$ python3 -q
>>> import numpy as np
>>> np.set_printoptions(suppress=True, linewidth=120)
>>> def rd(a):
...     return np.round(a, 1) + 0
... 
>>> K = np.array([[4, 10, 0, -6, -15, 0],
...     [-2, -10, 2, 3, 15, -3],
...     [-2, -4, 2, 3, 6, -3],
...     [6, 15, 0, 0, 0, 0],
...     [-3, -15, 3, 0, 0, 0],
...     [-3, -6, 3, 0, 0, 0]])
>>> Q, Rm = np.linalg.qr(K)
>>> print(rd(np.abs(np.diag(Rm))))
[8.8 8.7 3.7 6.1 6.  2.5]
>>> print(rd(np.trace(Q @ Q.T)))
6.0
>>> rng = np.random.default_rng(6658)
>>> idx = rng.permutation(6)
>>> print(idx)
[4 1 0 5 3 2]
>>> other = K[idx][:, idx]
>>> print(np.allclose(other, K))
False
>>> print(np.diag(other))
[  0 -10   4   0   0   2]
>>> mat = np.load("w.npy")
>>> print(mat)
[[  7.5 -10.8 -16.7]
 [  4.3  -6.7 -12.4]
 [ -1.6   1.1  -3.2]
 [ -2.9   2.8  -0.5]
 [ -2.9   3.    0.9]
 [ -2.8   2.9   0.9]
 [ -2.7   2.8   1. ]
 [ -2.6   2.8   1. ]
 [ -0.9   0.9   0.5]
 [  0.2  -0.2  -0.1]
 [  0.2  -0.2  -0.1]
 [  0.4  -0.3  -0.3]
 [ -1.6   2.5   1.2]
 [ -5.7   8.    4.6]
 [ -6.4   8.8   5.1]
 [ -7.6  10.3   6.1]
 [ -9.1  12.2   7.4]
 [-12.2  16.2  10. ]
 [-16.3  21.4  13.5]
 [-17.6  23.1  14.6]
 [-18.4  24.2  15.4]
 [-35.1  45.3  29.9]]
>>> D = np.linalg.norm(mat[:, None] - mat[None], axis=-1)
>>> print((D + 1e9 * np.eye(22)).round(6).argmin(axis=1))
[ 1  0  3  5  5  4  7  6  9 10  9  9  7 14 13 14 15 16 19 20 19 20]
>>> print(D.mean(axis=1).argmax())
21
